% ipython --no-banner

In [1]: import numpy as np

In [2]: from numpy import linalg as LA

In [3]: np.set_printoptions(precision=1, suppress=True, linewidth=200)

In [4]: feats = np.load("sample7.npy")

In [5]: feats
Out[5]: 
array([[-0.6, -0.4, -0.8,  0.9, -0.8,  0.5,  0.4,  0.8,  0. ,  0.9],
       [-3.2,  0.3,  0.6,  0.5,  0.3, -0.4,  1.6,  1.1,  0.4,  0.2],
       [-0.9,  0.3,  0.6, -2. , -0.6,  0.3,  0.5,  0.5, -1. ,  0.9],
       [-1.9,  0.8,  0.1, -1.8, -1.1,  0.4,  1. ,  1.9,  0.3, -0.3],
       [ 2.2, -0.3, -0.7,  0. , -0.8,  1.1, -1.1, -1.6,  1.4,  0.6],
       [ 0.9, -1. , -0.6, -0.6,  0. ,  1.4, -0.5, -1. , -0.4, -0.4],
       [ 1.4, -1.4,  1.9,  0.3,  1.2, -1.9, -0.7,  1.4,  1.3,  0.3],
       [-3.3,  2.7, -2.6, -1.4,  0.4, -0.6,  1.7, -0.9,  0.5, -1.1],
       [-0.6, -0.3,  0.3, -3. ,  0.7,  0.1,  0.3, -1.5, -0.4,  0.6],
       [ 0. ,  0.6, -0.1,  1.1, -0.2,  0.4,  0.1,  2.7, -0.4, -1. ],
       [-3.5,  1.2,  0.7,  0.6,  0.1, -0.1,  1.8,  0.5,  0.2,  1.4],
       [-0.5, -0.2,  0.5,  0.3, -1.6, -0.3,  0.3,  1.5, -2.3,  2.3],
       [-2.5, -0.5,  0.6, -1. ,  0.6, -0.6,  1.2,  0.1,  0.8, -1.3],
       [-1.8,  1. ,  0.4,  0.3,  0.1,  0.8,  0.9, -1.2, -0.4,  0.9],
       [-4.1, -1.5,  2.3,  2.6, -1. ,  0.3,  2.1, -0.3, -1.4, -0.4],
       [ 0.7,  0.6, -0.8, -0.3,  0.6,  1.1, -0.4,  3. , -0.9,  0.4],
       [ 0. ,  0.6,  1.1,  0.2, -0.4,  1.5, -0.1,  1.3, -0.4, -0.5],
       [-5.1,  0.5,  1.2,  2.1, -0.7,  0.9,  2.5,  0.2, -0.8, -0.2],
       [-0.9, -0.4, -1.2, -0.7,  1.2, -0.8,  0.4,  0.3, -3.3, -1.3],
       [ 2.4,  1.2,  1.5, -0.1,  0.9,  0.2, -1.2,  0.7,  0.2,  0.7],
       [ 2.2, -0.1, -1.3,  0.9,  1.6,  1.1, -1.2, -0.5, -0.6, -0.1],
       [ 0.2,  0.4,  2.5, -0.1, -0.7, -1.4, -0.1,  1.3,  0.2, -1.3],
       [ 2.8,  2. ,  0.2,  1.1,  2.8, -0.1, -1.4, -0.6, -2.4,  0.8],
       [ 2.4,  0.1, -0.6, -0.6,  0. ,  1.1, -1.2,  0.9,  0.8,  0.4],
       [-2.3,  0. , -2.1, -0.9,  0.1, -1.5,  1.1,  0.1,  1.1, -1. ],
       [ 3.3, -0.1,  1.1,  0.5, -0.7, -0.5, -1.8, -1.3,  0.6,  0.9],
       [ 1.4,  0.5,  0.7,  0.5, -0.5,  1.3, -0.7,  2. , -0.1, -1.1],
       [ 1.6, -0.6, -1.4, -0.3, -0.6,  0.6, -0.7,  1.7, -0.4, -0.8],
       [ 3.7, -0.1,  0.7, -0.2, -0.9,  0. , -1.9,  1.3,  1.7, -0.3]])

In [6]: labels = feats[:, 8] > np.median(feats[:, 8])

In [7]: r0 = feats[labels].mean(axis=0) - feats[~labels].mean(axis=0)

In [8]: labels.astype(int)
Out[8]: array([1, 1, 0, 1, 1, 0, 1, 1, 0, 0, 1, 0, 1, 0, 0, 0, 0, 0, 0, 1, 0, 1, 0, 1, 1, 1, 0, 0, 1])

In [9]: ((feats - feats.mean(axis=0)) @ r0 > 0).astype(int)
Out[9]: array([0, 1, 0, 1, 1, 0, 1, 1, 1, 0, 1, 0, 1, 0, 0, 0, 0, 0, 0, 1, 0, 1, 0, 1, 1, 1, 0, 0, 1])
